$ python -q
>>> import numpy as np
>>> np.set_printoptions(precision=3, suppress=True, linewidth=140)
>>> M = np.loadtxt("dump.csv", delimiter=",")
>>> M
array([[-1.1,  0.3,  0.1,  1. ,  0.2],
       [-1.1,  1.1, -0.2, -0.4, -1.6],
       [-1.8,  0.6,  0.4,  0.3,  1. ],
       [-0.4,  0.7,  0.2, -1.4, -0.6]])
>>> out = M / np.sqrt((M ** 2).mean(axis=1, keepdims=True))
>>> np.linalg.matrix_rank(M - M.mean(axis=1, keepdims=True))
np.int64(4)
>>> np.linalg.norm(out, axis=1)
array([2.236, 2.236, 2.236, 2.236])
>>> cov = M.T @ M
>>> np.linalg.matrix_rank(cov)
np.int64(4)
>>> np.linalg.svd(M, compute_uv=False) ** 2
array([7.644, 6.087, 1.65 , 0.009])
>>> (M @ M.T).shape
(4, 4)
>>> U, s, Vh = np.linalg.svd(M)
>>> np.argmax(s[:-1] / (s[1:] + 1e-6)) + 1
np.int64(3)
>>> out = U[:, :3] @ np.diag(s[:3]) @ Vh[:3]
>>> np.round(np.abs(M - out).max(), 3)
np.float64(0.065)
>>> feats = 5 * np.eye(3) + np.ones((3, 3))
>>> feats
array([[6., 1., 1.],
       [1., 6., 1.],
       [1., 1., 6.]])
>>> # equal to its transpose
>>> cov = feats.T @ feats
>>> np.linalg.eigvalsh(cov)[::-1]
array([64., 25., 25.])
>>> np.allclose(cov, cov.T)
True
>>> np.trace(cov), (feats ** 2).sum()
(np.float64(114.0), np.float64(114.0))
>>> cov
array([[38., 13., 13.],
       [13., 38., 13.],
       [13., 13., 38.]])
>>> np.linalg.matrix_rank(cov)
np.int64(3)
>>> hat = np.triu(np.array([[0, 0, 2], [-1, -3, -5], [3, 2, 0]]), 1) + np.eye(3)
>>> out = hat @ feats @ np.linalg.inv(hat)
>>> np.poly(out)
array([   1.,  -18.,  105., -200.])
>>> np.trace(out), np.trace(feats)
(np.float64(18.0), np.float64(18.0))
>>> out
array([[  8.,   3.,  12.],
       [ -4.,   1., -16.],
       [  1.,   1.,   9.]])
>>> vals, evecs = np.linalg.eigh(feats)
>>> (vals > 1e-8).sum(), (vals < -1e-8).sum()
(np.int64(3), np.int64(0))
>>> np.linalg.eigvalsh(feats @ feats)
array([25., 25., 64.])
>>> round(float(vals.sum()), 3), np.trace(feats)
(18.0, np.float64(18.0))
>>> np.linalg.svd(feats, compute_uv=False)
array([8., 5., 5.])
>>> np.abs(evecs[:, -1]).round(6).argmax()
np.int64(0)
>>> np.unique(vals.round(6) + 0, return_counts=True)[1]
array([2, 1])
>>> np.round(evecs.T @ evecs, 3) + 0
array([[1., 0., 0.],
       [0., 1., 0.],
       [0., 0., 1.]])
>>> A = np.load("sample1.npy")
>>> A
array([[  7, -35, -21, -35, -35,  28],
       [  9, -45, -27, -45, -45,  36],
       [  9, -45, -27, -45, -45,  36],
       [  0,   0,   0,   0,   0,   0],
       [  1,  -5,  -3,  -5,  -5,   4],
       [  0,   0,   0,   0,   0,   0]])
>>> # null space of dimension 5
>>> rk = np.linalg.matrix_rank(A)
>>> rk
np.int64(1)
>>> N = np.linalg.svd(A)[2][rk:].T
>>> np.allclose(A @ N, 0)
True
>>> np.linalg.matrix_rank(A.T @ A), np.linalg.matrix_rank(A @ A.T)
(np.int64(1), np.int64(1))
>>> [int(np.linalg.matrix_rank(A[:, :j + 1])) for j in range(6)]
[1, 1, 1, 1, 1, 1]
>>> N.shape
(6, 5)
>>> K = np.loadtxt("test8.csv", delimiter=",")
>>> K
array([[ 5.16 , -1.8  ,  1.3  ],
       [-1.161,  0.6  , -0.3  ],
       [-4.746,  1.   , -1.2  ],
       [ 3.964,  1.4  ,  1.   ],
       [-6.806,  0.5  , -1.7  ],
       [ 3.997, -1.4  ,  1.   ],
       [ 0.386, -1.2  ,  0.1  ],
       [-1.152, -0.2  , -0.3  ],
       [-2.351, -0.1  , -0.6  ],
       [-1.135,  0.7  , -0.3  ],
       [ 4.391, -1.   ,  1.1  ],
       [ 1.629, -1.3  ,  0.4  ],
       [-1.154, -0.3  , -0.3  ],
       [-2.377,  0.5  , -0.6  ],
       [ 2.065, -0.7  ,  0.5  ],
       [-0.75 , -0.2  , -0.2  ],
       [-1.664,  1.   , -0.4  ],
       [-1.619, -1.2  , -0.4  ],
       [ 6.023,  0.1  ,  1.5  ],
       [ 4.758, -0.7  ,  1.2  ],
       [13.2  , -0.2  ,  3.3  ],
       [ 5.146,  0.6  ,  1.3  ],
       [-1.534, -2.2  , -0.4  ],
       [ 1.555,  0.5  ,  0.4  ],
       [-3.221, -0.9  , -0.8  ],
       [-0.362, -0.1  , -0.1  ],
       [ 2.4  ,  1.2  ,  0.6  ],
       [-2.82 ,  0.   , -0.7  ],
       [ 1.651,  0.3  ,  0.4  ]])
>>> idx = K[:, 0] > np.median(K[:, 0])
>>> f = K[idx].mean(axis=0) - K[~idx].mean(axis=0)
>>> np.argsort(-np.abs(f).round(6), kind="stable")
array([0, 2, 1])
>>> np.round((((K - K.mean(axis=0)) @ f > 0) == idx).mean(), 3)
np.float64(0.966)
>>> cov = np.cov(K, rowvar=False)
>>> np.argwhere(np.triu(np.abs(np.corrcoef(K.T)) > 0.8, 1))
array([[0, 2]])
>>> cov
array([[16.01 , -0.537,  4.014],
       [-0.537,  0.864, -0.134],
       [ 4.014, -0.134,  1.006]])
>>> np.polyfit(K[:, 2], K[:, 0], 1)
array([3.988, 0.012])
>>> np.round(np.linalg.eigvalsh(cov)[::-1], 3) + 0
array([17.035,  0.845,  0.   ])
>>> T = np.stack([K, -2 * K, K[::-1]])
>>> (T @ K.T).shape
(3, 29, 29)
>>> Xs = (K - K.mean(axis=0)) / K.std(axis=0)
>>> Xs.std(axis=0)
array([1., 1., 1.])
>>> np.argwhere(np.abs(Xs) > 2)
array([[20,  0],
       [20,  2],
       [22,  1]])
>>> b = np.linalg.lstsq(np.delete(Xs, 2, axis=1), Xs[:, 2])[0]
>>> np.abs(b).argmax()
np.int64(0)
>>> mat = np.array([[6, 2, 2, 4], [2, 4, 0, 2], [2, 0, 8, 6], [4, 2, 6, 6]])
>>> # equal to its transpose
>>> rng = np.random.default_rng(70)
>>> idx = rng.permutation(4)
>>> idx
array([1, 2, 0, 3])
>>> out = mat[idx][:, idx]
>>> np.diag(out)
array([4, 8, 6, 6])
>>> np.allclose(out, mat)
False
>>> np.trace(out)
np.int64(24)
>>> out
array([[4, 0, 2, 2],
       [0, 8, 2, 6],
       [2, 2, 6, 4],
       [2, 6, 4, 6]])
>>> np.round(np.sort(np.abs(np.linalg.eigvals(out))), 3) + 0
array([ 0.   ,  2.597,  6.   , 15.403])
